$ python3 -q
>>> import numpy as np
>>> np.set_printoptions(suppress=True, linewidth=140)
>>> data = np.loadtxt("m.csv", delimiter=",")
>>> data
array([[0., 1., 0., 0.],
       [0., 0., 1., 0.],
       [1., 0., 0., 0.],
       [0., 0., 0., 1.]])
>>> np.flatnonzero(np.linalg.matrix_power((data != 0) + (data.T != 0) + np.eye(4), 4)[0])
array([0, 1, 2])
>>> round(np.linalg.det(data), 2)
np.float64(1.0)
>>> (np.linalg.matrix_power((data != 0) + (data.T != 0) + np.eye(4), 4) > 0).astype(int)
array([[1, 1, 1, 0],
       [1, 1, 1, 0],
       [1, 1, 1, 0],
       [0, 0, 0, 1]])
>>> np.round(np.sort(np.linalg.eigvals(data).real), 2)
array([-0.5, -0.5,  1. ,  1. ])
>>> data.sum(axis=1)
array([1., 1., 1., 1.])
>>> np.round(np.sort(np.abs(np.linalg.eigvals(data)))[::-1], 2)
array([1., 1., 1., 1.])
>>> data @ np.ones(4)
array([1., 1., 1., 1.])
>>> np.round(np.linalg.matrix_power(data, 2), 2)
array([[0., 0., 1., 0.],
       [1., 0., 0., 0.],
       [0., 1., 0., 0.],
       [0., 0., 0., 1.]])
>>> pr = np.eye(4)[0]
>>> for _ in range(5):
...     pr = pr @ data
...     print(pr.round(2))
... 
[0. 1. 0. 0.]
[0. 0. 1. 0.]
[1. 0. 0. 0.]
[0. 1. 0. 0.]
[0. 0. 1. 0.]
>>> cov = data.T @ data
>>> np.round(np.linalg.svd(data, compute_uv=False) ** 2, 2)
array([1., 1., 1., 1.])
>>> print(np.round(np.linalg.eigvalsh(cov)[::-1], 2))
[1. 1. 1. 1.]
>>> np.diag(cov)
array([1., 1., 1., 1.])
>>> cov
array([[1., 0., 0., 0.],
       [0., 1., 0., 0.],
       [0., 0., 1., 0.],
       [0., 0., 0., 1.]])
>>> arr = np.load("a.npy")
>>> arr
array([[ -7.87,  10.98,  -9.63],
       [  0.64,  -2.  ,  -8.9 ],
       [ -7.36,   9.57, -11.5 ],
       [ -7.45, -36.8 ,   5.17],
       [ -7.49, -38.52,   6.62],
       [ -7.89,  10.63, -11.1 ],
       [ -9.35, -37.81,   6.2 ],
       [ -8.41, -37.99,   8.87],
       [ -6.61, -36.29,   6.55],
       [ -8.98, -38.58,   6.55],
       [ -8.14, -37.96,   5.76],
       [ -0.81,  -0.99,  -6.47],
       [ -8.8 ,   9.38,  -9.44]])
>>> t3 = np.stack([data, -1 * data, data[::-1]])
>>> np.linalg.matrix_rank(t3.reshape(3, -1))
np.int64(2)
>>> t3.sum(axis=0)
array([[0., 0., 0., 1.],
       [1., 0., 0., 0.],
       [0., 0., 1., 0.],
       [0., 1., 0., 0.]])
>>> np.round(np.linalg.norm(t3, axis=(1, 2)), 2)
array([2., 2., 2.])
>>> np.einsum("bij,cij->bc", t3, t3)
array([[ 4., -4.,  0.],
       [-4.,  4.,  0.],
       [ 0.,  0.,  4.]])
>>> np.linalg.matrix_rank(t3)
array([4, 4, 4])
>>> dist = np.linalg.norm(arr[:, None] - arr[None], axis=-1)
>>> dist[12].round(2)
array([ 1.86, 14.8 ,  2.52, 48.45, 50.54,  2.27, 49.72, 50.79, 48.44, 50.56, 49.72, 13.42,  0.  ])
>>> np.flatnonzero(dist[12] < dist.mean() / 2)
array([ 0,  2,  5, 12])
>>> print(dist.mean(axis=1).argmax())
5
>>> print(np.linalg.matrix_rank(dist ** 2))
5
>>> np.unravel_index(dist.round(6).argmax(), dist.shape)
(np.int64(5), np.int64(7))
>>> z = arr[:, 2] > np.median(arr[:, 2])
>>> f = arr[z].mean(axis=0) - arr[~z].mean(axis=0)
>>> f.round(2)
array([ -2.51, -37.97,  14.17])
>>> print(np.round((((arr - arr.mean(axis=0)) @ f > 0) == z).mean(), 2))
0.92
>>> print(z.astype(int))
[0 0 0 0 1 0 1 1 1 1 1 0 0]
>>> ((arr - arr.mean(axis=0)) @ f > 0).astype(int)
array([0, 0, 0, 1, 1, 0, 1, 1, 1, 1, 1, 0, 0])
>>> W0 = np.load("out11.npy")
>>> W0.round(2)
array([[-0.29,  1.11, -2.77],
       [-1.66,  2.45, -0.51],
       [-0.04,  0.79, -2.89],
       [-0.32, -0.31,  2.97],
       [-1.75,  2.15,  1.14],
       [-1.76,  2.18,  1.08],
       [-0.78,  0.35,  2.88],
       [-1.77,  2.24,  0.92],
       [-1.69,  1.99,  1.47],
       [ 1.08, -0.82, -2.68],
       [ 1.73, -2.1 , -1.26],
       [-1.68,  2.45, -0.41],
       [ 1.43, -2.32,  1.25],
       [ 1.74, -2.11, -1.24],
       [-0.93,  1.85, -2.17],
       [ 0.38,  0.22, -2.97],
       [ 1.77, -2.25, -0.89],
       [-1.76,  2.42,  0.16],
       [ 1.77, -2.23, -0.96],
       [-1.04,  0.76,  2.71]])
>>> rk = np.linalg.matrix_rank(W0)
>>> rk
np.int64(2)
>>> null = np.linalg.svd(W0)[2][rk:].T
>>> np.round(null[:, 0] / null[np.abs(null[:, 0]).round(6).argmax(), 0], 2)
array([1.  , 0.72, 0.18])
>>> print(np.allclose(W0 @ null, 0))
True
>>> np.round(W0 @ null, 2) + 0
array([[0.],
       [0.],
       [0.],
       [0.],
       [0.],
       [0.],
       [0.],
       [0.],
       [0.],
       [0.],
       [0.],
       [0.],
       [0.],
       [0.],
       [0.],
       [0.],
       [0.],
       [0.],
       [0.],
       [0.]])
>>> [int(np.linalg.matrix_rank(W0[:i])) for i in range(1, len(W0) + 1)]
[1, 2, 2, 2, 2, 2, 2, 2, 2, 2, 2, 2, 2, 2, 2, 2, 2, 2, 2, 2]
>>> null.shape
(3, 1)
>>> np.round(null @ null.T, 2)
array([[0.65, 0.46, 0.12],
       [0.46, 0.33, 0.08],
       [0.12, 0.08, 0.02]])
>>> [int(np.linalg.matrix_rank(np.delete(W0, i, axis=0))) for i in range(20)]
[2, 2, 2, 2, 2, 2, 2, 2, 2, 2, 2, 2, 2, 2, 2, 2, 2, 2, 2, 2]
